% ipython --no-banner

In [1]: import numpy as np

In [2]: np.set_printoptions(precision=2, suppress=True, linewidth=160)

In [3]: A = np.loadtxt("m.csv", delimiter=",")

In [4]: A
Out[4]: 
array([[0.5 , 0.25, 0.12, 0.12],
       [0.17, 0.33, 0.5 , 0.  ],
       [0.5 , 0.  , 0.5 , 0.  ],
       [0.43, 0.29, 0.  , 0.29]])

In [5]: # rows sum to 1

In [6]: vec = np.array([7, -2, -8, -6])

In [7]: rhs = A @ vec

In [8]: rhs
Out[8]: array([ 1.25, -3.5 , -0.5 ,  0.71])

In [9]: np.linalg.solve(A, rhs + A[:, 1])
Out[9]: array([ 7., -1., -8., -6.])

In [10]: np.linalg.solve(A, 2 * rhs)
Out[10]: array([ 14.,  -4., -16., -12.])

In [11]: T = np.stack([A, -3 * A, A[::-1]])

In [12]: np.linalg.norm(T, axis=(1, 2))
Out[12]: array([1.26, 3.77, 1.26])

In [13]: np.einsum("bij,cij->bc", T, T)
Out[13]: 
array([[ 1.58, -4.74,  1.31],
       [-4.74, 14.22, -3.93],
       [ 1.31, -3.93,  1.58]])

In [14]: (T @ A.T).shape
Out[14]: (3, 4, 4)

In [15]: np.linalg.matrix_power(A, 4)
Out[15]: 
array([[0.42, 0.2 , 0.31, 0.07],
       [0.44, 0.18, 0.3 , 0.07],
       [0.43, 0.2 , 0.29, 0.08],
       [0.42, 0.2 , 0.31, 0.07]])

In [16]: round(float(np.abs(np.linalg.eigvals(A)).max()), 2)
Out[16]: 1.0

In [17]: np.allclose(A @ A.T, A.T @ A)
Out[17]: False

In [18]: th = np.radians(99)

In [19]: r_ = np.eye(4)

In [20]: r_[0, 0] = r_[1, 1] = np.cos(th)

In [21]: r_[0, 1], r_[1, 0] = -np.sin(th), np.sin(th)

In [22]: r_
Out[22]: 
array([[-0.16, -0.99,  0.  ,  0.  ],
       [ 0.99, -0.16,  0.  ,  0.  ],
       [ 0.  ,  0.  ,  1.  ,  0.  ],
       [ 0.  ,  0.  ,  0.  ,  1.  ]])

In [23]: other = A @ r_.T

In [24]: other
Out[24]: 
array([[-0.33,  0.45,  0.12,  0.12],
       [-0.36,  0.11,  0.5 ,  0.  ],
       [-0.08,  0.49,  0.5 ,  0.  ],
       [-0.35,  0.38,  0.  ,  0.29]])

In [25]: X = np.loadtxt("mat.csv", delimiter=",")

In [26]: X
Out[26]: 
array([[-1.02,  0.02,  3.  , -1.99,  1.96, -2.03,  0.01,  1.  , -2.98,  2.01],
       [-1.01,  0.01,  3.01, -1.99,  2.01, -1.99,  0.02,  0.98, -2.98,  1.96],
       [-0.98,  0.01,  3.  , -2.  ,  2.01, -1.99,  0.06,  1.01, -3.02,  1.99],
       [-1.02,  0.  ,  2.99, -2.  ,  2.01, -2.  ,  0.  ,  0.96, -2.98,  1.97],
       [-1.01,  0.  ,  2.99, -1.97,  2.  , -1.99,  0.  ,  1.  , -3.01,  1.96],
       [-0.98,  0.03,  3.  , -2.  ,  2.  , -1.99,  0.  ,  1.04, -2.99,  2.  ],
       [-1.02,  0.01,  3.03, -1.95,  2.01, -1.99, -0.01,  0.99, -2.99,  2.05],
       [-0.98,  0.04,  2.99, -1.98,  2.02, -1.98,  0.03,  0.99, -3.05,  1.98],
       [-0.96, -0.02,  3.01, -2.02,  2.04, -1.93,  0.  ,  0.97, -3.02,  2.01],
       [-1.03, -0.01,  3.01, -1.99,  1.98, -2.02, -0.02,  1.02, -3.01,  1.99],
       [-1.03, -0.01,  2.99, -2.01,  1.99, -1.99,  0.02,  1.  , -2.98,  1.97],
       [-1.03,  0.01,  2.99, -2.01,  1.99, -2.  , -0.02,  1.  , -3.  ,  1.97],
       [-0.99,  0.  ,  2.98, -2.02,  2.01, -2.02,  0.  ,  1.02, -3.  ,  2.  ],
       [-1.01,  0.01,  3.01, -2.01,  2.01, -2.  , -0.03,  1.02, -3.  ,  2.03],
       [-1.  ,  0.01,  3.  , -1.99,  1.98, -1.97, -0.01,  1.  , -3.04,  2.01],
       [-0.97,  0.  ,  3.02, -1.97,  1.99, -1.98,  0.  ,  1.03, -3.  ,  2.03],
       [ 2.01,  3.01, -2.  ,  0.  , -2.02, -3.03,  0.  , -2.99, -0.98, -0.98],
       [ 1.97,  3.  , -2.03,  0.01, -1.98, -2.99,  0.03, -2.98, -1.03, -0.98],
       [ 1.96,  3.05, -2.01, -0.01, -1.97, -3.01,  0.03, -2.99, -0.98, -0.95],
       [ 2.03,  3.02, -2.  ,  0.03, -1.99, -3.01,  0.03, -2.98, -0.99, -1.01],
       [ 2.02,  2.98, -2.01, -0.02, -2.01, -2.95,  0.  , -3.01, -1.01, -1.  ],
       [ 2.02,  3.01, -1.99,  0.  , -1.99, -3.  , -0.01, -3.02, -1.01, -1.  ],
       [ 1.99,  2.97, -2.01, -0.03, -2.03, -3.  ,  0.04, -3.  , -0.99, -0.99],
       [ 2.01,  2.97, -2.01,  0.01, -1.98, -3.05,  0.  , -3.01, -1.02, -1.03],
       [ 2.02,  3.02, -1.99,  0.  , -2.  , -3.01,  0.02, -3.02, -1.01, -0.98],
       [ 2.02,  3.01, -2.02, -0.02, -1.99, -2.97,  0.  , -2.96, -1.01, -0.97],
       [ 2.02,  2.98, -2.  , -0.01, -2.01, -3.01,  0.01, -3.04, -0.99, -0.99],
       [ 2.01,  2.99, -2.03,  0.01, -1.98, -3.  ,  0.01, -3.02, -1.01, -1.  ],
       [ 2.  ,  2.99, -1.98,  0.02, -1.99, -3.  ,  0.01, -3.01, -1.  , -1.02],
       [ 2.01,  3.01, -1.99,  0.01, -2.02, -3.04,  0.03, -3.01, -1.  , -1.  ],
       [ 2.02,  3.  , -1.97, -0.01, -2.  , -2.99,  0.04, -3.02, -1.  , -1.  ],
       [ 2.  ,  2.99, -2.  ,  0.  , -1.96, -3.01,  0.01, -2.99, -0.99, -1.  ]])

In [27]: other = X / np.sqrt((X ** 2).mean(axis=1, keepdims=True))

In [28]: other[16]
Out[28]: array([ 0.99,  1.48, -0.99,  0.  , -0.99, -1.49,  0.  , -1.47, -0.48, -0.48])

In [29]: np.linalg.matrix_rank(other) == np.linalg.matrix_rank(X)
Out[29]: np.True_
